$ python -q
>>> import numpy as np
>>> np.set_printoptions(precision=1, suppress=True, linewidth=120, sign=" ")
>>> M = np.load("x.npy")
>>> print(M)
[[ 2  1  0  1  0]
 [ 2  0  1  0  0]
 [ 1  0  1  1  2]
 [ 0  2  1  0  0]
 [ 2  0  0  1  1]]
>>> rng = np.random.default_rng(44656)
>>> z = rng.permutation(5)
>>> print(z)
[ 3  2  4  0  1]
>>> Y = M[z][:, z]
>>> print(np.diag(Y))
[ 0  1  1  2  0]
>>> print(np.sort(np.abs(np.linalg.eigvals(Y))))
[ 0.9  0.9  1.2  1.2  3.8]
>>> print(round(np.linalg.det(Y), 1), round(np.linalg.det(M[z]), 1))
4.0 -4.0
>>> print(np.allclose(Y, M))
False
>>> vec = np.array([8, -1, 3, 5, -3])
>>> print(np.sign((M @ vec).round(6)))
[ 1  1  1  1  1]
>>> print(M * vec)
[[16 -1  0  5  0]
 [16  0  3  0  0]
 [ 8  0  3  5 -6]
 [ 0 -2  3  0  0]
 [16  0  0  5 -3]]
>>> print((M * vec).sum(axis=1))
[ 20  19  10   1  18]
>>> print(np.linalg.norm(M @ vec) <= np.linalg.norm(M, 2) * np.linalg.norm(vec) + 1e-9)
True
>>> print(M @ vec)
[ 20  19  10   1  18]
>>> print(np.einsum("ij,j->i", M, vec))
[ 20  19  10   1  18]
>>> print((M @ vec).argmax())
0
>>> hat = np.triu(np.array([[0, -1, 3, 1, 2],
...     [0, 1, 2, -1, 0],
...     [-2, 1, 3, 0, 2],
...     [1, -2, -1, -2, -3],
...     [3, 1, 0, 0, -1]]), 1) + np.eye(5)
>>> Y = hat @ M @ np.linalg.inv(hat)
>>> print(np.linalg.matrix_rank(Y))
5
>>> print(round(np.linalg.det(Y), 1))
4.0
>>> print(np.poly(Y))
[ 1. -4.  2. -5.  4. -4.]
>>> print(hat @ M - M @ hat)
[[ 5.  4. -5.  4.  7.]
 [ 2.  0. -5.  0. -2.]
 [ 4.  1. -3.  1.  1.]
 [-6.  0. -4. -1. -5.]
 [ 0.  2. -6. -2. -1.]]
>>> print(np.trace(Y), np.trace(M))
4.0 4
>>> Q, R = np.linalg.qr(M)
>>> print(round(float(abs(R[0, 0])), 1), round(float(np.linalg.norm(M[:, 0])), 1))
3.6 3.6
>>> print(np.trace(Q @ Q.T))
5.0
>>> print(np.abs(np.diag(R)))
[ 3.6  2.2  1.3  1.   0.4]
>>> print(np.round(Q @ R, 1) + 0)
[[ 2.  1.  0.  1.  0.]
 [ 2.  0.  1.  0.  0.]
 [ 1.  0.  1.  1.  2.]
 [ 0.  2.  1.  0.  0.]
 [ 2.  0.  0.  1.  1.]]
>>> print(R)
[[-3.6 -0.6 -0.8 -1.4 -1.1]
 [ 0.   2.2  0.7  0.1 -0.3]
 [ 0.   0.  -1.3  0.2 -1. ]
 [ 0.   0.   0.   1.   1.6]
 [ 0.   0.   0.   0.   0.4]]
>>> print(Q.shape, R.shape)
(5, 5) (5, 5)
>>> print(np.round(Q.T @ Q, 1) + 0)
[[ 1.  0.  0.  0.  0.]
 [ 0.  1.  0.  0.  0.]
 [ 0.  0.  1.  0.  0.]
 [ 0.  0.  0.  1.  0.]
 [ 0.  0.  0.  0.  1.]]
>>> E = np.load("test17.npy")
>>> print(E)
[[-2.  1.  1.  1.  1.]
 [ 1. -2.  1.  1.  1.]
 [ 1.  1. -2.  1.  1.]
 [ 1.  1.  1. -2.  1.]
 [ 1.  1.  1.  1. -2.]]
>>> print([round(float(np.linalg.det(E[:i, :i])), 2) + 0 for i in range(1, 6)])
[-2.0, 3.0, 0.0, -27.0, 162.0]
>>> u = np.array([0, 1, 0, 0, 2, 1])
>>> F = -2 * np.eye(6) + np.outer(u, u)
>>> print(F)
[[-2.  0.  0.  0.  0.  0.]
 [ 0. -1.  0.  0.  2.  1.]
 [ 0.  0. -2.  0.  0.  0.]
 [ 0.  0.  0. -2.  0.  0.]
 [ 0.  2.  0.  0.  2.  2.]
 [ 0.  1.  0.  0.  2. -1.]]
>>> ev, vecs = np.linalg.eigh(F)
>>> vec = np.array([1, -1, -1, -1, -1, 2])
>>> print(np.round(vec @ F @ vec / (vec @ vec), 1), ev[0], ev[-1])
-1.9 -2.0 4.0
>>> print(np.linalg.eigvalsh(F[1:, 1:]))
[-2. -2. -2. -2.  4.]
